$ python3 -q
>>> import numpy as np
>>> np.set_printoptions(precision=2, suppress=True, linewidth=140, legacy="1.25")
>>> rnd = lambda a: np.round(a, 2) + 0
>>> A = np.load("arr.npy")
>>> rnd(A)
array([[0.25, 0.  , 0.  , 0.12, 0.12, 0.25, 0.25, 0.  ],
       [0.1 , 0.3 , 0.  , 0.  , 0.1 , 0.2 , 0.2 , 0.1 ],
       [0.09, 0.  , 0.09, 0.18, 0.18, 0.18, 0.09, 0.18],
       [0.1 , 0.2 , 0.  , 0.2 , 0.1 , 0.1 , 0.2 , 0.1 ],
       [0.18, 0.09, 0.09, 0.09, 0.18, 0.09, 0.18, 0.09],
       [0.  , 0.15, 0.15, 0.08, 0.15, 0.23, 0.08, 0.15],
       [0.22, 0.  , 0.22, 0.  , 0.22, 0.  , 0.22, 0.11],
       [0.11, 0.11, 0.  , 0.11, 0.11, 0.22, 0.11, 0.22]])
>>> # rows sum to 1
>>> Uu, sig, vt = np.linalg.svd(A, full_matrices=False)
>>> rnd(sig / sig[0])
array([1.  , 0.36, 0.28, 0.26, 0.17, 0.11, 0.04, 0.01])
>>> rnd(np.sqrt((sig ** 2).sum())), rnd(np.linalg.norm(A))
(1.19, 1.19)
>>> rnd(sig)
array([1.03, 0.38, 0.29, 0.27, 0.18, 0.12, 0.04, 0.01])
>>> rnd(Uu.T @ Uu)
array([[1., 0., 0., 0., 0., 0., 0., 0.],
       [0., 1., 0., 0., 0., 0., 0., 0.],
       [0., 0., 1., 0., 0., 0., 0., 0.],
       [0., 0., 0., 1., 0., 0., 0., 0.],
       [0., 0., 0., 0., 1., 0., 0., 0.],
       [0., 0., 0., 0., 0., 1., 0., 0.],
       [0., 0., 0., 0., 0., 0., 1., 0.],
       [0., 0., 0., 0., 0., 0., 0., 1.]])
>>> rnd(vt @ vt.T)
array([[1., 0., 0., 0., 0., 0., 0., 0.],
       [0., 1., 0., 0., 0., 0., 0., 0.],
       [0., 0., 1., 0., 0., 0., 0., 0.],
       [0., 0., 0., 1., 0., 0., 0., 0.],
       [0., 0., 0., 0., 1., 0., 0., 0.],
       [0., 0., 0., 0., 0., 1., 0., 0.],
       [0., 0., 0., 0., 0., 0., 1., 0.],
       [0., 0., 0., 0., 0., 0., 0., 1.]])
>>> np.allclose(Uu * sig @ vt, A)
True
